$ python -q
>>> import numpy as np
>>> np.set_printoptions(suppress=True, linewidth=200)
>>> tidy = lambda a: np.round(a, 2) + 0
>>> F = np.load("case2.npy")
>>> print(F)
[[-4 -4  5 -3  2]
 [ 3 -1 -5  4  4]
 [-5  3  2 -5  0]
 [-4 -4 -3  3  3]
 [ 2  2 -3 -3 -4]
 [-7 -3 10 -7 -2]]
>>> def softmax(z):
...     e = np.exp(z - z.max(axis=-1, keepdims=True))
...     return e / e.sum(axis=-1, keepdims=True)
... 
>>> print(tidy(softmax(10 * F[5])))
[0. 0. 1. 0. 0.]
>>> print(tidy(softmax(F[5] + -2)))
[0. 0. 1. 0. 0.]
>>> S = F @ F.T / np.sqrt(5)
>>> print(tidy(softmax(S + np.triu(np.full(S.shape, -np.inf), 1))))
[[1. 0. 0. 0. 0. 0.]
 [0. 1. 0. 0. 0. 0.]
 [0. 0. 1. 0. 0. 0.]
 [0. 0. 0. 1. 0. 0.]
 [0. 0. 0. 0. 1. 0.]
 [0. 0. 0. 0. 0. 1.]]
>>> print(softmax(S).round(6).argmax(axis=1))
[5 1 5 3 4 5]
>>> M = np.load("layer3.npy")
>>> print(M)
[[ -1.   -0.9   1.9  16. ]
 [  0.5  -1.3   1.   -8. ]
 [ -1.7   0.8  -0.8 -10. ]
 [  0.3  -0.1   0.   14. ]]
>>> # column 3 is much longer than the rest
>>> A2 = np.linalg.inv(M)
>>> print(np.allclose(A2, M.T))
False
>>> print(tidy(M @ A2))
[[1. 0. 0. 0.]
 [0. 1. 0. 0.]
 [0. 0. 1. 0.]
 [0. 0. 0. 1.]]
>>> print(tidy(np.linalg.det(M) * np.linalg.det(A2)))
1.0
>>> print(tidy(np.linalg.cond(M)))
87.85
>>> print(tidy(np.linalg.slogdet(M)[0]))
-1.0
>>> print((np.abs(A2) > 1e-9).astype(int))
[[1 1 1 1]
 [1 1 1 1]
 [1 1 1 1]
 [1 1 1 1]]
>>> rng = np.random.default_rng(88542)
>>> idx = rng.permutation(4)
>>> print(idx)
[3 0 2 1]
>>> A2 = M[idx][:, idx]
>>> print(tidy(np.trace(A2)))
10.9
>>> print(A2)
[[ 14.    0.3   0.   -0.1]
 [ 16.   -1.    1.9  -0.9]
 [-10.   -1.7  -0.8   0.8]
 [ -8.    0.5   1.   -1.3]]
>>> print(tidy(np.linalg.eigvals(A2)))
[14.35+0.j   -1.46+1.67j -1.46-1.67j -0.52+0.j  ]
>>> print(tidy(np.linalg.det(A2.T)))
-36.9
>>> G = M.T @ M
>>> print(tidy(np.linalg.eigvalsh(G)[::-1]))
[617.81   6.51   4.23   0.08]
>>> print(np.trace(G), (M ** 2).sum())
628.63 628.63
>>> W0 = np.load("m.npy")
>>> print(W0)
[[ 19.34  21.72   4.76 -16.84  16.82]
 [-10.04 -11.29  -2.5    8.72  -8.71]
 [-13.07 -14.72  -3.23  11.41 -11.46]
 [ -2.78  -2.98  -0.68   2.3   -2.38]
 [  3.79   4.26   0.9   -3.32   3.22]
 [  2.94   3.33   0.71  -2.61   2.62]
 [  9.67  10.95   2.42  -8.58   8.54]
 [ -8.94 -10.15  -2.25   7.83  -7.79]
 [ -5.28  -5.92  -1.35   4.61  -4.63]
 [ -7.89  -8.81  -1.98   6.88  -6.88]
 [  0.04   0.23   0.07  -0.08   0.06]
 [ -7.56  -8.42  -1.81   6.59  -6.46]
 [ -6.6   -7.51  -1.67   5.83  -5.86]
 [ -5.6   -6.22  -1.3    4.88  -4.92]
 [  3.81   4.27   0.95  -3.3    3.33]
 [  5.21   5.85   1.24  -4.62   4.6 ]
 [ -9.83 -11.04  -2.36   8.57  -8.65]
 [-11.93 -13.47  -3.02  10.43 -10.4 ]
 [  6.61   7.39   1.72  -5.78   5.68]
 [ -1.58  -1.78  -0.4    1.39  -1.32]
 [ -5.34  -5.97  -1.38   4.57  -4.67]
 [  0.5    0.61   0.08  -0.44   0.43]
 [  0.95   1.06   0.34  -0.84   0.88]
 [  4.98   5.45   1.2   -4.22   4.27]
 [ 10.51  11.8    2.65  -9.1    9.13]]
>>> Xc = (W0 - W0.mean(axis=0)) / W0.std(axis=0)
>>> print(np.argwhere(np.abs(Xc) > 2))
[[0 0]
 [0 1]
 [0 2]
 [0 3]
 [0 4]]
>>> coef = np.linalg.lstsq(np.delete(Xc, 4, axis=1), Xc[:, 4])[0]
>>> print(tidy(coef))
[ 0.35  0.2   0.   -0.45]
>>> print(np.abs(coef).argmax())
3
>>> print(tidy(1 - np.var(Xc[:, 4] - np.delete(Xc, 4, axis=1) @ coef)))
1.0
>>> A2 = W0 / np.sqrt((W0 ** 2).mean(axis=1, keepdims=True))
>>> print(np.linalg.matrix_rank(A2) == np.linalg.matrix_rank(W0))
True
>>> print(np.linalg.matrix_rank(W0 - W0.mean(axis=1, keepdims=True)))
4
>>> idx = W0[:, 3] > np.median(W0[:, 3])
>>> r0 = W0[idx].mean(axis=0) - W0[~idx].mean(axis=0)
>>> print(((W0 - W0.mean(axis=0)) @ r0 > 0).astype(int))
[0 1 1 1 0 0 0 1 1 1 0 1 1 1 0 0 1 1 0 1 1 0 0 0 0]
>>> print(tidy(r0))
[-13.04 -14.66  -3.24  11.37 -11.38]
>>> print(np.argsort(-np.abs(r0).round(6), kind="stable"))
[1 0 4 3 2]
